In [1]: import numpy as np

In [2]: np.set_printoptions(precision=4, suppress=True, linewidth=120)

In [3]: K = np.loadtxt("w.csv", delimiter=",")

In [4]: K
Out[4]: 
array([[ 1.,  1., -1., -1.,  1.,  1., -1., -1.],
       [ 1.,  1.,  1.,  1., -1., -1., -1., -1.],
       [ 1., -1., -1.,  1., -1.,  1.,  1., -1.],
       [ 1.,  1., -1., -1., -1., -1.,  1.,  1.],
       [ 1., -1.,  1., -1.,  1., -1.,  1., -1.],
       [ 1., -1.,  1., -1., -1.,  1., -1.,  1.],
       [ 1., -1., -1.,  1.,  1., -1., -1.,  1.],
       [ 1.,  1.,  1.,  1.,  1.,  1.,  1.,  1.]])

In [5]: rng = np.random.default_rng(71594)

In [6]: idx = rng.permutation(8)

In [7]: B = K[:, idx] * rng.choice([-1, 1], 8)

In [8]: print(B)
[[-1. -1. -1. -1.  1.  1. -1. -1.]
 [ 1.  1. -1. -1. -1. -1. -1. -1.]
 [ 1.  1. -1.  1.  1.  1.  1. -1.]
 [ 1. -1. -1. -1.  1. -1.  1.  1.]
 [-1. -1. -1.  1. -1. -1.  1. -1.]
 [ 1. -1. -1.  1. -1.  1. -1.  1.]
 [-1.  1. -1.  1.  1. -1. -1.  1.]
 [-1.  1. -1. -1. -1.  1.  1.  1.]]

In [9]: left, _, vt = np.linalg.svd(K.T @ B)

In [10]: print(left @ vt)
[[ 0.  0. -1.  0.  0.  0.  0.  0.]
 [ 0.  0.  0. -1.  0.  0.  0.  0.]
 [ 0.  0.  0.  0. -1.  0.  0.  0.]
 [ 0.  1.  0.  0.  0.  0.  0.  0.]
 [-1.  0.  0.  0.  0.  0.  0.  0.]
 [ 0.  0.  0.  0.  0.  1.  0.  0.]
 [ 0.  0.  0.  0.  0.  0.  1.  0.]
 [ 0.  0.  0.  0.  0.  0.  0.  1.]]

In [11]: idx
Out[11]: array([4, 3, 0, 1, 2, 5, 6, 7])

In [12]: mat = np.loadtxt("dump.csv", delimiter=",")

In [13]: print(mat)
[[0.0139 0.0417 0.0417 0.0694 0.0417 0.0139 0.0417 0.0417]
 [0.0417 0.125  0.125  0.2083 0.125  0.0417 0.125  0.125 ]
 [0.0417 0.125  0.125  0.2083 0.125  0.0417 0.125  0.125 ]
 [0.0694 0.2083 0.2083 0.3472 0.2083 0.0694 0.2083 0.2083]
 [0.0417 0.125  0.125  0.2083 0.125  0.0417 0.125  0.125 ]
 [0.0139 0.0417 0.0417 0.0694 0.0417 0.0139 0.0417 0.0417]
 [0.0417 0.125  0.125  0.2083 0.125  0.0417 0.125  0.125 ]
 [0.0417 0.125  0.125  0.2083 0.125  0.0417 0.125  0.125 ]]

In [14]: ev, vecs = np.linalg.eigh(mat)

In [15]: print(np.round(np.linalg.eigvalsh(mat @ mat), 4) + 0)
[0. 0. 0. 0. 0. 0. 0. 1.]

In [16]: np.abs(vecs[:, -1]).round(6).argmax()
Out[16]: np.int64(3)

In [17]: ev.round(4) + 0
Out[17]: array([0., 0., 0., 0., 0., 0., 0., 1.])

In [18]: np.round(np.linalg.svd(mat, compute_uv=False), 4) + 0
Out[18]: array([1., 0., 0., 0., 0., 0., 0., 0.])

In [19]: np.round(vecs.T @ mat @ vecs, 4) + 0
Out[19]: 
array([[0., 0., 0., 0., 0., 0., 0., 0.],
       [0., 0., 0., 0., 0., 0., 0., 0.],
       [0., 0., 0., 0., 0., 0., 0., 0.],
       [0., 0., 0., 0., 0., 0., 0., 0.],
       [0., 0., 0., 0., 0., 0., 0., 0.],
       [0., 0., 0., 0., 0., 0., 0., 0.],
       [0., 0., 0., 0., 0., 0., 0., 0.],
       [0., 0., 0., 0., 0., 0., 0., 1.]])

In [20]: np.unique(ev.round(6) + 0, return_counts=True)[1]
Out[20]: array([7, 1])

In [21]: ev, vecs = np.linalg.eigh(mat)

In [22]: vec = np.array([2, -3, 0, -3, 0, -1, 2, 3])

In [23]: vecs * np.maximum(ev, 0) @ vecs.T
Out[23]: 
array([[0.0139, 0.0417, 0.0417, 0.0694, 0.0417, 0.0139, 0.0417, 0.0417],
       [0.0417, 0.125 , 0.125 , 0.2083, 0.125 , 0.0417, 0.125 , 0.125 ],
       [0.0417, 0.125 , 0.125 , 0.2083, 0.125 , 0.0417, 0.125 , 0.125 ],
       [0.0694, 0.2083, 0.2083, 0.3472, 0.2083, 0.0694, 0.2083, 0.2083],
       [0.0417, 0.125 , 0.125 , 0.2083, 0.125 , 0.0417, 0.125 , 0.125 ],
       [0.0139, 0.0417, 0.0417, 0.0694, 0.0417, 0.0139, 0.0417, 0.0417],
       [0.0417, 0.125 , 0.125 , 0.2083, 0.125 , 0.0417, 0.125 , 0.125 ],
       [0.0417, 0.125 , 0.125 , 0.2083, 0.125 , 0.0417, 0.125 , 0.125 ]])

In [24]: print(round(vec @ mat @ vec, 4))
0.8889

In [25]: (np.sign(vecs[:, -1].round(6)) == np.sign(vecs[0, -1].round(6))).astype(int)
Out[25]: array([1, 1, 1, 1, 1, 1, 1, 1])

In [26]: r = np.linalg.matrix_rank(mat)

In [27]: r
Out[27]: np.int64(1)

In [28]: null = np.linalg.svd(mat)[2][r:].T

In [29]: [int(np.linalg.matrix_rank(np.delete(mat, i, axis=0))) for i in range(8)]
Out[29]: [1, 1, 1, 1, 1, 1, 1, 1]

In [30]: print(np.allclose(mat @ null, 0))
True

In [31]: np.linalg.matrix_rank(mat.T @ mat), np.linalg.matrix_rank(mat @ mat.T)
Out[31]: (np.int64(1), np.int64(1))

In [32]: C2 = mat.T @ mat

In [33]: C2
Out[33]: 
array([[0.0139, 0.0417, 0.0417, 0.0694, 0.0417, 0.0139, 0.0417, 0.0417],
       [0.0417, 0.125 , 0.125 , 0.2083, 0.125 , 0.0417, 0.125 , 0.125 ],
       [0.0417, 0.125 , 0.125 , 0.2083, 0.125 , 0.0417, 0.125 , 0.125 ],
       [0.0694, 0.2083, 0.2083, 0.3472, 0.2083, 0.0694, 0.2083, 0.2083],
       [0.0417, 0.125 , 0.125 , 0.2083, 0.125 , 0.0417, 0.125 , 0.125 ],
       [0.0139, 0.0417, 0.0417, 0.0694, 0.0417, 0.0139, 0.0417, 0.0417],
       [0.0417, 0.125 , 0.125 , 0.2083, 0.125 , 0.0417, 0.125 , 0.125 ],
       [0.0417, 0.125 , 0.125 , 0.2083, 0.125 , 0.0417, 0.125 , 0.125 ]])

In [34]: print(np.diag(C2))
[0.0139 0.125  0.125  0.3472 0.125  0.0139 0.125  0.125 ]

In [35]: (mat @ mat.T).shape
Out[35]: (8, 8)
